$ python -q
>>> import numpy as np
>>> np.set_printoptions(precision=2, suppress=True, linewidth=160)
>>> E = np.load("sample18.npy")
>>> E
array([[-1, -2,  1, -2],
       [ 0,  2,  0,  1],
       [ 0,  0, -2, -1],
       [ 0,  0,  0,  0]])
>>> np.allclose(E[:-1].T @ np.linalg.lstsq(E[:-1].T, E[-1])[0], E[-1])
True
>>> np.round(E @ np.linalg.pinv(E) @ E, 2) + 0
array([[-1., -2.,  1., -2.],
       [ 0.,  2.,  0.,  1.],
       [ 0.,  0., -2., -1.],
       [ 0.,  0.,  0.,  0.]])
>>> try:
...     np.linalg.inv(E)
... except np.linalg.LinAlgError as e:
...     print("failed:", e)
... 
failed: Singular matrix
>>> try:
...     np.linalg.inv(E)
... except np.linalg.LinAlgError as e:
...     print(e)
... 
Singular matrix
>>> np.prod(np.diag(E)), round(float(np.linalg.det(E)), 2)
(np.int64(0), 0.0)
>>> [int(np.linalg.matrix_rank(np.linalg.matrix_power(E, p))) for p in range(1, 5)]
[3, 3, 3, 3]
>>> np.sort(np.linalg.eigvals(E))
array([-2., -1.,  0.,  2.])
>>> x0 = np.array([1, 0, 2, 3])
>>> np.sign((E @ x0).round(6))
array([-1,  1, -1,  0])
>>> np.einsum("ij,j->i", E, x0)
array([-5,  3, -7,  0])
>>> np.linalg.norm(E @ x0) <= np.linalg.norm(E, 2) * np.linalg.norm(x0) + 1e-9
np.True_
>>> E @ np.ones(4)
array([-4.,  3., -3.,  0.])
>>> E @ (2 * x0)
array([-10,   6, -14,   0])
>>> np.allclose(E @ E.T, E.T @ E)
False
>>> E.inv()
Traceback (most recent call last):
  File "<python-input-18>", line 1, in <module>
    E.inv()
    ^^^^^
AttributeError: 'numpy.ndarray' object has no attribute 'inv'
>>> E @ E
array([[ 1, -2, -3, -1],
       [ 0,  4,  0,  2],
       [ 0,  0,  4,  2],
       [ 0,  0,  0,  0]])
>>> np.sort(np.abs(np.linalg.eigvals(E)))
array([0., 1., 2., 2.])
>>> (E - E.T) / 2
array([[ 0. , -1. ,  0.5, -1. ],
       [ 1. ,  0. ,  0. ,  0.5],
       [-0.5,  0. ,  0. , -0.5],
       [ 1. , -0.5,  0.5,  0. ]])
>>> np.linalg.matrix_power(E, 2)
array([[ 1, -2, -3, -1],
       [ 0,  4,  0,  2],
       [ 0,  0,  4,  2],
       [ 0,  0,  0,  0]])
>>> (E + E.T) / 2
array([[-1. , -1. ,  0.5, -1. ],
       [-1. ,  2. ,  0. ,  0.5],
       [ 0.5,  0. , -2. , -0.5],
       [-1. ,  0.5, -0.5,  0. ]])
>>> round(np.linalg.det(E), 2)
np.float64(0.0)
